$ ipython --no-banner

In [1]: import numpy as np

In [2]: np.set_printoptions(suppress=True, linewidth=200)

In [3]: u = np.array([0, 2, -3])

In [4]: rng = np.random.default_rng(51999)

In [5]: X = np.outer(rng.normal(size=11), u) + 0.02 * rng.normal(size=(11, 3))

In [6]: X.round(3)
Out[6]: 
array([[-0.023,  4.248, -6.366],
       [-0.024, -4.516,  6.778],
       [-0.051,  2.443, -3.66 ],
       [ 0.029,  0.493, -0.646],
       [ 0.017,  2.206, -3.361],
       [-0.013,  1.413, -2.04 ],
       [ 0.012, -0.547,  0.779],
       [ 0.003,  3.428, -5.107],
       [ 0.006,  1.39 , -2.116],
       [ 0.008,  1.003, -1.538],
       [-0.027,  4.225, -6.367]])

In [7]: Z = X[[8, 6]].astype(float)

In [8]: for _ in range(4):
   ...:     labels = np.linalg.norm(X[:, None] - Z, axis=-1).argmin(axis=1)
   ...:     Z = np.array([X[labels == j].mean(axis=0) for j in range(2)])
   ...: 

In [9]: labels
Out[9]: array([0, 1, 0, 0, 0, 0, 1, 0, 0, 0, 0])

In [10]: np.bincount(labels)
Out[10]: array([9, 2])

In [11]: U, sv, VT = np.linalg.svd(X)

In [12]: sv.round(3)
Out[12]: array([16.557,  0.085,  0.075])

In [13]: other = U[:, :1] @ np.diag(sv[:1]) @ VT[:1]

In [14]: round(np.linalg.norm(X - other) / np.linalg.norm(X), 3)
Out[14]: np.float64(0.007)

In [15]: round(np.abs(X - other).max(), 3)
Out[15]: np.float64(0.046)

In [16]: np.linalg.matrix_rank(other)
Out[16]: np.int64(1)

In [17]: feats = np.load("out2.npy")

In [18]: feats
Out[18]: 
array([[ 2.99 ,  5.415,  5.882],
       [-2.733, -2.356, -6.523],
       [ 3.341, -0.713,  0.243],
       [-5.775, -1.944, -3.148],
       [ 4.547,  3.78 ,  3.85 ],
       [-0.583, -2.093, -3.807],
       [-3.469, -0.534,  0.652],
       [-3.453, -1.142, -1.715],
       [ 4.445,  2.014, -0.09 ],
       [-0.743,  0.246,  2.68 ],
       [-3.926, -0.528,  0.   ],
       [ 1.681,  2.979,  2.27 ],
       [-0.718,  2.953,  1.452],
       [-1.178,  1.523,  3.187]])

In [19]: other = np.c_[feats[:, :1] @ np.array([[2]]), np.array([3, 1, 4, 1, 5, 4, 1, 2, 2, 4, 2, 4, 2, 2])]

In [20]: other
Out[20]: 
array([[  5.98 ,   3.   ],
       [ -5.466,   1.   ],
       [  6.682,   4.   ],
       [-11.55 ,   1.   ],
       [  9.094,   5.   ],
       [ -1.166,   4.   ],
       [ -6.938,   1.   ],
       [ -6.906,   2.   ],
       [  8.89 ,   2.   ],
       [ -1.486,   4.   ],
       [ -7.852,   2.   ],
       [  3.362,   4.   ],
       [ -1.436,   2.   ],
       [ -2.356,   2.   ]])

In [21]: np.linalg.matrix_rank(other)
Out[21]: np.int64(2)

In [22]: Xc = feats - feats.mean(axis=0)

In [23]: U, sv, VT = np.linalg.svd(Xc, full_matrices=False)

In [24]: np.searchsorted(np.cumsum(sv ** 2) / (sv ** 2).sum(), 0.9) + 1
Out[24]: np.int64(2)

In [25]: np.linalg.matrix_rank(Xc)
Out[25]: np.int64(3)

In [26]: (np.sign(U[:, 0]) == np.sign(U[0, 0])).astype(int)
Out[26]: array([1, 0, 1, 0, 1, 0, 0, 0, 1, 1, 0, 1, 1, 1])

In [27]: np.abs(U[:, 0]).argmax()
Out[27]: np.int64(0)

In [28]: sv.round(3)
Out[28]: array([16.834,  8.333,  3.331])

In [29]: np.round(sv ** 2 / (sv ** 2).sum(), 3)
Out[29]: array([0.779, 0.191, 0.03 ])

In [30]: vec = np.array([-2, -1, -1])

In [31]: target = feats @ vec

In [32]: np.round(np.linalg.pinv(feats) @ feats, 3) + 0
Out[32]: 
array([[1., 0., 0.],
       [0., 1., 0.],
       [0., 0., 1.]])

In [33]: np.round(np.linalg.solve(feats.T @ feats, feats.T @ target), 3)
Out[33]: array([-2., -1., -1.])

In [34]: np.round(np.linalg.lstsq(feats, target)[0], 3)
Out[34]: array([-2., -1., -1.])

In [35]: target = target + 0.3 * rng.normal(size=14)

In [36]: target.round(3)
Out[36]: array([-17.298,  14.122,  -6.547,  17.355, -16.568,   7.036,   6.506,   9.796, -10.747,  -1.432,   8.429,  -8.871,  -3.089,  -2.196])

In [37]: b, *_ = np.linalg.lstsq(feats, target)

In [38]: b.round()
Out[38]: array([-2., -1., -1.])

In [39]: Xc = (feats - feats.mean(axis=0)) / feats.std(axis=0)

In [40]: np.round(Xc.std(axis=0), 3)
Out[40]: array([1., 1., 1.])

In [41]: b = np.linalg.lstsq(np.delete(Xc, 0, axis=1), Xc[:, 0])[0]

In [42]: round(1 - np.var(Xc[:, 0] - np.delete(Xc, 0, axis=1) @ b), 3)
Out[42]: np.float64(0.469)

In [43]: np.abs(b).argmax()
Out[43]: np.int64(0)

In [44]: blk = np.stack([feats, -2 * feats, feats[::-1]])

In [45]: np.round(np.linalg.norm(blk, axis=(1, 2)), 3)
Out[45]: array([19.352, 38.703, 19.352])

In [46]: (blk @ feats.T).shape
Out[46]: (3, 14, 14)

In [47]: blk.shape
Out[47]: (3, 14, 3)

In [48]: np.linalg.matrix_rank(blk.reshape(3, -1))
Out[48]: np.int64(2)

In [49]: mat = np.array([[3, 3, 3], [3, 6, 6], [3, 6, 9]])

In [50]: blk = np.stack([mat, -1 * mat, mat[::-1]])

In [51]: blk.shape
Out[51]: (3, 3, 3)

In [52]: labels = rng.permutation(3)

In [53]: other = mat[:, labels] * rng.choice([-1, 1], 3)

In [54]: other
Out[54]: 
array([[3, 3, 3],
       [3, 6, 6],
       [3, 9, 6]])

In [55]: U, _, VT = np.linalg.svd(mat.T @ other)

In [56]: labels
Out[56]: array([0, 2, 1])

In [57]: np.round(U @ VT, 3) + 0
Out[57]: 
array([[1., 0., 0.],
       [0., 0., 1.],
       [0., 1., 0.]])

In [58]: w, V = np.linalg.eig(mat)

In [59]: round(float(np.prod(w)), 3)
Out[59]: 27.0

In [60]: w.round(3)
Out[60]: array([15.147,  1.929,  0.924])

In [61]: np.round(np.sort(np.linalg.eigvals(np.linalg.inv(mat))), 3)
Out[61]: array([0.066, 0.518, 1.082])

In [62]: np.round(mat @ V[:, 0] - w[0] * V[:, 0], 3) + 0
Out[62]: array([0., 0., 0.])

In [63]: np.round(np.sort(np.linalg.eigvals(mat @ mat)), 3)
Out[63]: array([  0.854,   3.722, 229.424])

In [64]: np.round(np.sort(np.linalg.eigvals(mat.T)), 3)
Out[64]: array([ 0.924,  1.929, 15.147])

In [65]: F = np.array([[-1.0, 0.0, 0.0], [0.0, -2.0, -1.0], [0.0, 0.0, 3.0]])

In [66]: F
Out[66]: 
array([[-1.,  0.,  0.],
       [ 0., -2., -1.],
       [ 0.,  0.,  3.]])

In [67]: vec = np.array([3, 1, 1])

In [68]: target = F @ vec

In [69]: b, lr = np.zeros(3), 1 / np.linalg.norm(F, 2) ** 2

In [70]: for i in range(50):
    ...:     b -= lr * F.T @ (F @ b - target)
    ...:     if i % 10 == 0: print(i, round(np.linalg.norm(F @ b - target), 3))
    ...: 
0 2.843
10 1.009
20 0.375
30 0.139
40 0.052

In [71]: round(np.linalg.cond(F), 3)
Out[71]: np.float64(3.257)

In [72]: b.round(3)
Out[72]: array([2.979, 1.   , 1.   ])

In [73]: m1 = np.load("mat.npy")

In [74]: m1
Out[74]: 
array([[ 0.7  ,  0.4  , -1.1  , -2.2  ],
       [-1.418, -2.92 , -1.886,  0.312],
       [-1.4  , -2.9  , -1.9  ,  0.3  ],
       [-0.2  ,  0.   , -0.2  ,  0.   ]])

In [75]: labels = rng.permutation(4)

In [76]: labels
Out[76]: array([3, 0, 2, 1])

In [77]: other = m1[labels][:, labels]

In [78]: np.trace(other)
Out[78]: np.float64(-4.12)

In [79]: np.diag(other)
Out[79]: array([ 0.  ,  0.7 , -1.9 , -2.92])

In [80]: round(float(np.linalg.det(other)), 3), round(np.linalg.det(m1[labels]), 3)
Out[80]: (-0.034, np.float64(-0.034))

In [81]: labels = rng.permutation(4)

In [82]: other = m1[:, labels] * rng.choice([-1, 1], 4)

In [83]: other
Out[83]: 
array([[-1.1  ,  0.4  ,  0.7  ,  2.2  ],
       [-1.886, -2.92 , -1.418, -0.312],
       [-1.9  , -2.9  , -1.4  , -0.3  ],
       [-0.2  ,  0.   , -0.2  , -0.   ]])

In [84]: U, _, VT = np.linalg.svd(m1.T @ other)

In [85]: np.round(U @ VT, 3) + 0
Out[85]: 
array([[ 0.,  0.,  1.,  0.],
       [ 0.,  1.,  0.,  0.],
       [ 1.,  0.,  0.,  0.],
       [ 0.,  0.,  0., -1.]])

In [86]: labels
Out[86]: array([2, 1, 0, 3])

In [87]: data = np.load("run4.npy")

In [88]: data
Out[88]: 
array([[0, 1, 1],
       [1, 0, 1],
       [1, 1, 0]])

In [89]: w, V = np.linalg.eigh(data)

In [90]: vec = np.array([1, 2, 1])

In [91]: vec @ data @ vec
Out[91]: np.int64(10)

In [92]: w, V = np.linalg.eig(data)

In [93]: np.round(np.sort(np.linalg.eigvals(data.T)), 3)
Out[93]: array([-1., -1.,  2.])

In [94]: w.round(3)
Out[94]: array([-1.,  2., -1.])

In [95]: np.round(data @ V[:, 0] - w[0] * V[:, 0], 3) + 0
Out[95]: array([0., 0., 0.])
